% python3 -q
>>> import numpy as np
>>> np.set_printoptions(precision=1, suppress=True, linewidth=140, sign=" ")
>>> rnd = lambda a: np.round(a, 1) + 0
>>> arr = np.array([[1, 6, 5, 3, 7],
...     [9, 3, 8, 7, 4],
...     [9, 4, 3, 9, 0],
...     [1, 6, 5, 3, 7],
...     [2, 8, 2, 0, 7]])
>>> r = np.linalg.matrix_rank(arr)
>>> r
np.int64(4)
>>> null = np.linalg.svd(arr)[2][r:].T
>>> null.shape
(5, 1)
>>> [int(np.linalg.matrix_rank(arr[:i])) for i in range(1, len(arr) + 1)]
[1, 2, 3, 3, 4]
>>> np.linalg.matrix_rank(arr.T @ arr), np.linalg.matrix_rank(arr @ arr.T)
(np.int64(4), np.int64(4))
>>> np.allclose(arr @ null, 0)
True
>>> [int(np.linalg.matrix_rank(arr[:, :j + 1])) for j in range(5)]
[1, 2, 3, 4, 4]
>>> U, sig, Vh = np.linalg.svd(arr)
>>> V = Vh[:(sig > 1e-8).sum()]
>>> rng = np.random.default_rng(594)
>>> x = arr[1] + 2 * arr[4] + rng.integers(2) * np.eye(5)[3]
>>> x
array([ 13.,  19.,  12.,   8.,  18.])
>>> rnd(np.linalg.norm(x - V.T @ V @ x))
np.float64(0.2)
>>> np.linalg.matrix_rank(np.vstack([arr, x]))
np.int64(5)
>>> hat = np.triu(np.array([[0, 4, 4, 0, 6],
...     [9, 2, 4, 7, 8],
...     [3, 7, 2, 7, 3],
...     [9, 7, 4, 4, 3],
...     [6, 2, 0, 6, 1]]), 1) + np.eye(5)
>>> A2 = hat @ arr @ np.linalg.inv(hat)
>>> rnd(np.poly(A2))
array([   1.,  -17., -161., -159.,  288.,    0.])
>>> np.trace(A2), np.trace(arr)
(np.float64(17.0), np.int64(17))
>>> rnd(np.abs(np.linalg.eigvals(arr)).max())
np.float64(24.0)
>>> (arr - arr.T) / 2
array([[ 0. , -1.5, -2. ,  1. ,  2.5],
       [ 1.5,  0. ,  2. ,  0.5, -2. ],
       [ 2. , -2. ,  0. ,  2. , -1. ],
       [-1. , -0.5, -2. ,  0. ,  3.5],
       [-2.5,  2. ,  1. , -3.5,  0. ]])
>>> np.linalg.matrix_power(arr, 2)
array([[ 117,  118,   97,   99,  101],
       [ 123,  169,  136,  141,  152],
       [  81,  132,  131,  109,  142],
       [ 117,  118,   97,   99,  101],
       [ 106,  100,   94,   80,   95]])
>>> np.trace(arr)
np.int64(17)
>>> np.allclose(arr, arr.T)
False
>>> E = np.loadtxt("block7.csv", delimiter=",")
>>> rnd(E)
array([[-0.7,  8.7, -4.7, -1.3],
       [ 4.4,  0.8,  1.8, -8.8],
       [-4. ,  5.1, -4.5,  6.2],
       [-3.8,  5.5, -4.7,  5.8],
       [ 2.4,  6.7, -2.1, -6.7],
       [ 4. ,  3.1,  0.4, -8.6],
       [ 4.4, -2.9,  3.7, -7.7],
       [ 4.4, -2.5,  3.5, -7.9],
       [-4.2,  4.1, -4.1,  7. ],
       [ 3.7,  4.2, -0.2, -8.3],
       [-3.6,  6.1, -4.8,  5.2],
       [ 0.3, -8.7,  4.5,  2.1],
       [ 3.3,  5.2, -1. , -7.9],
       [-1.3, -8. ,  3.3,  4.9],
       [ 4. , -4.8,  4.4, -6.4],
       [ 0.1, -8.7,  4.4,  2.4]])
>>> A2 = E + rng.integers(-2, 3, (16, 2)) @ rng.integers(-2, 3, (2, 4))
>>> rnd(A2)
array([[ -2.7,   6.7,  -6.7,  -3.3],
       [  5.4,  -1.2,  -0.2,  -7.8],
       [ -2. ,   1.1,  -8.5,   8.2],
       [ -3.8,  11.5,   1.3,   5.8],
       [ -2.6,   4.7,  -4.1, -11.7],
       [  4. ,   3.1,   0.4,  -8.6],
       [  2.4,  -4.9,   1.7,  -9.7],
       [  1.4,  -8.5,  -2.5, -10.9],
       [ -7.2,  -1.9, -10.1,   4. ],
       [  6.7,  10.2,   5.8,  -5.3],
       [ -7.6,   8.1,  -2.8,   1.2],
       [ -4.7, -10.7,   2.5,  -2.9],
       [  2.3,   1.2,  -5. ,  -8.9],
       [ -1.3, -14. ,  -2.7,   4.9],
       [ -2. ,  -4.8,   4.4, -12.4],
       [  5.1,  -6.7,   6.4,   7.4]])
>>> rnd(A2 - E)
array([[-2., -2., -2., -2.],
       [ 1., -2., -2.,  1.],
       [ 2., -4., -4.,  2.],
       [ 0.,  6.,  6.,  0.],
       [-5., -2., -2., -5.],
       [ 0.,  0.,  0.,  0.],
       [-2., -2., -2., -2.],
       [-3., -6., -6., -3.],
       [-3., -6., -6., -3.],
       [ 3.,  6.,  6.,  3.],
       [-4.,  2.,  2., -4.],
       [-5., -2., -2., -5.],
       [-1., -4., -4., -1.],
       [ 0., -6., -6.,  0.],
       [-6.,  0.,  0., -6.],
       [ 5.,  2.,  2.,  5.]])
>>> np.abs(A2 - E).sum(axis=1)
array([  8.,   6.,  12.,  12.,  14.,   0.,   8.,  18.,  18.,  18.,  12.,  14.,  10.,  12.,  12.,  14.])
>>> rnd(np.linalg.svd(A2 - E, compute_uv=False))
array([ 24.1,  15.4,   0. ,   0. ])
>>> np.linalg.matrix_rank(A2 - E, tol=1e-8)
np.int64(2)
>>> feats = np.array([[1, -1, -1, 1, 1, -1, -1, 1],
...     [1, -1, 1, -1, 1, -1, 1, -1],
...     [1, -1, 1, -1, -1, 1, -1, 1]])
>>> r0, v = feats[1], feats[2]
>>> r0 @ v
np.int64(0)
>>> r0 @ r0
np.int64(8)
>>> p = (r0 @ v) / (r0 @ r0) * r0
>>> (v - p) @ r0
np.float64(0.0)
>>> gram = feats.T @ feats
>>> np.allclose(gram, gram.T)
True
>>> gram
array([[ 3, -3,  1, -1,  1, -1, -1,  1],
       [-3,  3, -1,  1, -1,  1,  1, -1],
       [ 1, -1,  3, -3, -1,  1,  1, -1],
       [-1,  1, -3,  3,  1, -1, -1,  1],
       [ 1, -1, -1,  1,  3, -3,  1, -1],
       [-1,  1,  1, -1, -3,  3, -1,  1],
       [-1,  1,  1, -1,  1, -1,  3, -3],
       [ 1, -1, -1,  1, -1,  1, -3,  3]])
>>> rnd(np.linalg.svd(feats, compute_uv=False) ** 2)
array([ 8.,  8.,  8.])
>>> np.diag(gram)
array([ 3,  3,  3,  3,  3,  3,  3,  3])
>>> r = np.linalg.matrix_rank(gram)
>>> r
np.int64(3)
>>> null = np.linalg.svd(gram)[2][r:].T
>>> [int(np.linalg.matrix_rank(gram[:, :j + 1])) for j in range(8)]
[1, 1, 2, 2, 3, 3, 3, 3]
>>> null.shape
(8, 5)
>>> [int(np.linalg.matrix_rank(gram[:i])) for i in range(1, len(gram) + 1)]
[1, 1, 2, 2, 3, 3, 3, 3]
>>> rnd(null @ null.T)
array([[ 0.6,  0.4, -0.1,  0.1, -0.1,  0.1,  0.1, -0.1],
       [ 0.4,  0.6,  0.1, -0.1,  0.1, -0.1, -0.1,  0.1],
       [-0.1,  0.1,  0.6,  0.4,  0.1, -0.1, -0.1,  0.1],
       [ 0.1, -0.1,  0.4,  0.6, -0.1,  0.1,  0.1, -0.1],
       [-0.1,  0.1,  0.1, -0.1,  0.6,  0.4, -0.1,  0.1],
       [ 0.1, -0.1, -0.1,  0.1,  0.4,  0.6,  0.1, -0.1],
       [ 0.1, -0.1, -0.1,  0.1, -0.1,  0.1,  0.6,  0.4],
       [-0.1,  0.1,  0.1, -0.1,  0.1, -0.1,  0.4,  0.6]])
>>> [int(np.linalg.matrix_rank(np.delete(gram, i, axis=0))) for i in range(8)]
[3, 3, 3, 3, 3, 3, 3, 3]
>>> x = np.array([-2, -4, 3, -4, 6, -4, 9, -7])
>>> h1 = np.maximum(feats @ x, 0)
>>> np.maximum(feats @ (3 * x), 0)
array([   0,  105,    0])
>>> feats.T @ h1
array([ 35, -35,  35, -35,  35, -35,  35, -35])
>>> F = np.load("test8.npy")
>>> F
array([[  5,   6,   7,   8],
       [  9,  10,  11,  12],
       [ 13,  14,  15,  16],
       [ 17,  18,  19,  20]])
>>> rnd(np.linalg.norm(F))
np.float64(53.3)
>>> np.diff(F, axis=0)
array([[ 4,  4,  4,  4],
       [ 4,  4,  4,  4],
       [ 4,  4,  4,  4]])
>>> F.sum(axis=0)
array([ 44,  48,  52,  56])
>>> F.shape
(4, 4)
>>> np.abs(F).max()
np.int64(20)
>>> F.mean(axis=0)
array([ 11.,  12.,  13.,  14.])
>>> U, sig, Vh = np.linalg.svd(F)
>>> rnd(sig)
array([ 53.3,   1.5,   0. ,   0. ])
>>> A2 = U[:, :2] @ np.diag(sig[:2]) @ Vh[:2]
>>> np.linalg.matrix_rank(F, rtol=0.05)
np.int64(1)
>>> rnd(np.abs(F - A2).max())
np.float64(0.0)
>>> rnd(A2)
array([[  5.,   6.,   7.,   8.],
       [  9.,  10.,  11.,  12.],
       [ 13.,  14.,  15.,  16.],
       [ 17.,  18.,  19.,  20.]])
>>> rnd(np.linalg.norm(F - A2, 2)), rnd(sig[2])
(np.float64(0.0), np.float64(0.0))
>>> r = np.linalg.matrix_rank(F)
>>> r
np.int64(2)
>>> null = np.linalg.svd(F)[2][r:].T
>>> rnd(F @ null)
array([[ 0.,  0.],
       [ 0.,  0.],
       [ 0.,  0.],
       [ 0.,  0.]])
>>> [int(np.linalg.matrix_rank(F[:i])) for i in range(1, len(F) + 1)]
[1, 2, 2, 2]
>>> [int(np.linalg.matrix_rank(F[:, :j + 1])) for j in range(4)]
[1, 2, 2, 2]
>>> [int(np.linalg.matrix_rank(np.delete(F, i, axis=0))) for i in range(4)]
[2, 2, 2, 2]
>>> np.allclose(F @ null, 0)
True
>>> null.shape
(4, 2)
>>> np.linalg.matrix_rank(F.T @ F), np.linalg.matrix_rank(F @ F.T)
(np.int64(2), np.int64(2))
>>> np.linalg.lstsq(F[:-1].T, F[-1])[2]
np.int32(2)
>>> np.abs(np.diag(np.linalg.qr(F)[1])) > 1e-9
array([ True,  True, False, False])
>>> np.unique(F.round(6), axis=0).shape
(4, 4)
>>> rnd(np.trace(np.linalg.pinv(F) @ F))
np.float64(2.0)
>>> U, sig, Vh = np.linalg.svd(F)
>>> V = Vh[:(sig > 1e-8).sum()]
>>> x = F[1] + 2 * F[0] + rng.integers(2) * np.eye(4)[1]
>>> x
array([ 19.,  23.,  25.,  28.])
>>> rnd(np.diag(V.T @ V))
array([ 0.7,  0.3,  0.3,  0.7])
>>> np.linalg.matrix_rank(np.vstack([F, x]))
np.int64(3)
